% ipython --no-banner

In [1]: import numpy as np

In [2]: np.set_printoptions(precision=3, suppress=True, linewidth=160)

In [3]: tidy = lambda a: np.round(a, 3) + 0

In [4]: mat = np.loadtxt("block5.csv", delimiter=",")

In [5]: mat
Out[5]: 
array([[ 0.983,  2.023,  2.061, -0.037],
       [ 1.004,  2.012,  1.952,  0.003],
       [ 1.034,  2.052,  1.904,  0.05 ],
       [ 0.986,  2.087,  1.982, -0.039],
       [ 1.048,  1.91 ,  1.976, -0.034],
       [ 1.074,  1.979,  2.036, -0.011],
       [ 1.004,  2.065,  1.982,  0.054],
       [ 1.036,  1.994,  2.085, -0.013],
       [ 1.006,  1.985,  2.01 , -0.037],
       [ 0.999,  1.883,  2.049,  1.045],
       [ 0.974,  2.085,  1.917,  1.056],
       [ 1.018,  2.02 ,  2.055,  0.969],
       [ 0.964,  2.037,  2.024,  0.921],
       [ 1.051,  2.023,  2.077,  1.025],
       [ 0.996,  2.014,  1.996,  0.966],
       [ 0.984,  1.921,  2.07 ,  0.935],
       [ 0.964,  2.05 ,  1.98 ,  0.928],
       [ 1.018,  1.969,  2.038,  0.965],
       [ 1.998,  1.017,  1.001, -0.004],
       [ 2.046,  0.969,  0.918,  0.018],
       [ 2.   ,  0.983,  1.119, -0.083],
       [ 2.048,  1.075,  0.967, -0.048],
       [ 2.03 ,  0.934,  1.005,  0.045],
       [ 1.953,  0.969,  1.044, -0.029],
       [ 1.946,  1.027,  0.994,  0.014],
       [ 2.004,  0.983,  1.019, -0.095],
       [ 1.955,  1.038,  1.024, -0.102]])

In [6]: Ac = mat - mat.mean(axis=0)

In [7]: left, sig, Vt = np.linalg.svd(Ac, full_matrices=False)

In [8]: np.abs(Vt[0]).argmax()
Out[8]: np.int64(1)

In [9]: (np.sign(left[:, 0]) == np.sign(left[0, 0])).astype(int)
Out[9]: array([1, 1, 1, 1, 1, 1, 1, 1, 1, 1, 1, 1, 1, 1, 1, 1, 1, 1, 0, 0, 0, 0, 0, 0, 0, 0, 0])

In [10]: np.searchsorted(np.cumsum(sig ** 2) / (sig ** 2).sum(), 0.9) + 1
Out[10]: np.int64(2)

In [11]: Ac = (mat - mat.mean(axis=0)) / mat.std(axis=0)

In [12]: tidy(Ac.std(axis=0))
Out[12]: array([1., 1., 1., 1.])

In [13]: c = np.linalg.lstsq(np.delete(Ac, 3, axis=1), Ac[:, 3])[0]

In [14]: np.abs(c).argmax()
Out[14]: np.int64(0)

In [15]: r0 = np.array([2, 0, 2])

In [16]: tidy(np.convolve(mat[16], r0))
Out[16]: array([1.928, 4.1  , 5.888, 5.956, 3.96 , 1.856])

In [17]: tidy(np.cross(mat[16, :3], mat[4, :3]))
Out[17]: array([ 0.269,  0.17 , -0.307])

In [18]: q, evecs = np.linalg.qr(mat[:, :2])[0], np.linalg.qr(mat[:, 2:])[0]

In [19]: sig = np.linalg.svd(q.T @ evecs, compute_uv=False)

In [20]: tidy(np.linalg.norm(q @ q.T - evecs @ evecs.T, 2))
Out[20]: np.float64(0.935)

In [21]: tidy(np.degrees(np.arccos(sig.clip(0, 1))))
Out[21]: array([ 2.788, 69.276])

In [22]: rng = np.random.default_rng(17)

In [23]: labels = rng.permutation(4)

In [24]: A2 = mat[:, labels] * rng.choice([-1, 1], 4)

In [25]: A2
Out[25]: 
array([[-0.983, -2.061,  2.023, -0.037],
       [-1.004, -1.952,  2.012,  0.003],
       [-1.034, -1.904,  2.052,  0.05 ],
       [-0.986, -1.982,  2.087, -0.039],
       [-1.048, -1.976,  1.91 , -0.034],
       [-1.074, -2.036,  1.979, -0.011],
       [-1.004, -1.982,  2.065,  0.054],
       [-1.036, -2.085,  1.994, -0.013],
       [-1.006, -2.01 ,  1.985, -0.037],
       [-0.999, -2.049,  1.883,  1.045],
       [-0.974, -1.917,  2.085,  1.056],
       [-1.018, -2.055,  2.02 ,  0.969],
       [-0.964, -2.024,  2.037,  0.921],
       [-1.051, -2.077,  2.023,  1.025],
       [-0.996, -1.996,  2.014,  0.966],
       [-0.984, -2.07 ,  1.921,  0.935],
       [-0.964, -1.98 ,  2.05 ,  0.928],
       [-1.018, -2.038,  1.969,  0.965],
       [-1.998, -1.001,  1.017, -0.004],
       [-2.046, -0.918,  0.969,  0.018],
       [-2.   , -1.119,  0.983, -0.083],
       [-2.048, -0.967,  1.075, -0.048],
       [-2.03 , -1.005,  0.934,  0.045],
       [-1.953, -1.044,  0.969, -0.029],
       [-1.946, -0.994,  1.027,  0.014],
       [-2.004, -1.019,  0.983, -0.095],
       [-1.955, -1.024,  1.038, -0.102]])

In [26]: left, _, Vt = np.linalg.svd(mat.T @ A2)

In [27]: tidy(left @ Vt)
Out[27]: 
array([[-1.,  0.,  0.,  0.],
       [ 0.,  0.,  1.,  0.],
       [ 0., -1.,  0.,  0.],
       [ 0.,  0.,  0.,  1.]])

In [28]: labels
Out[28]: array([0, 2, 1, 3])
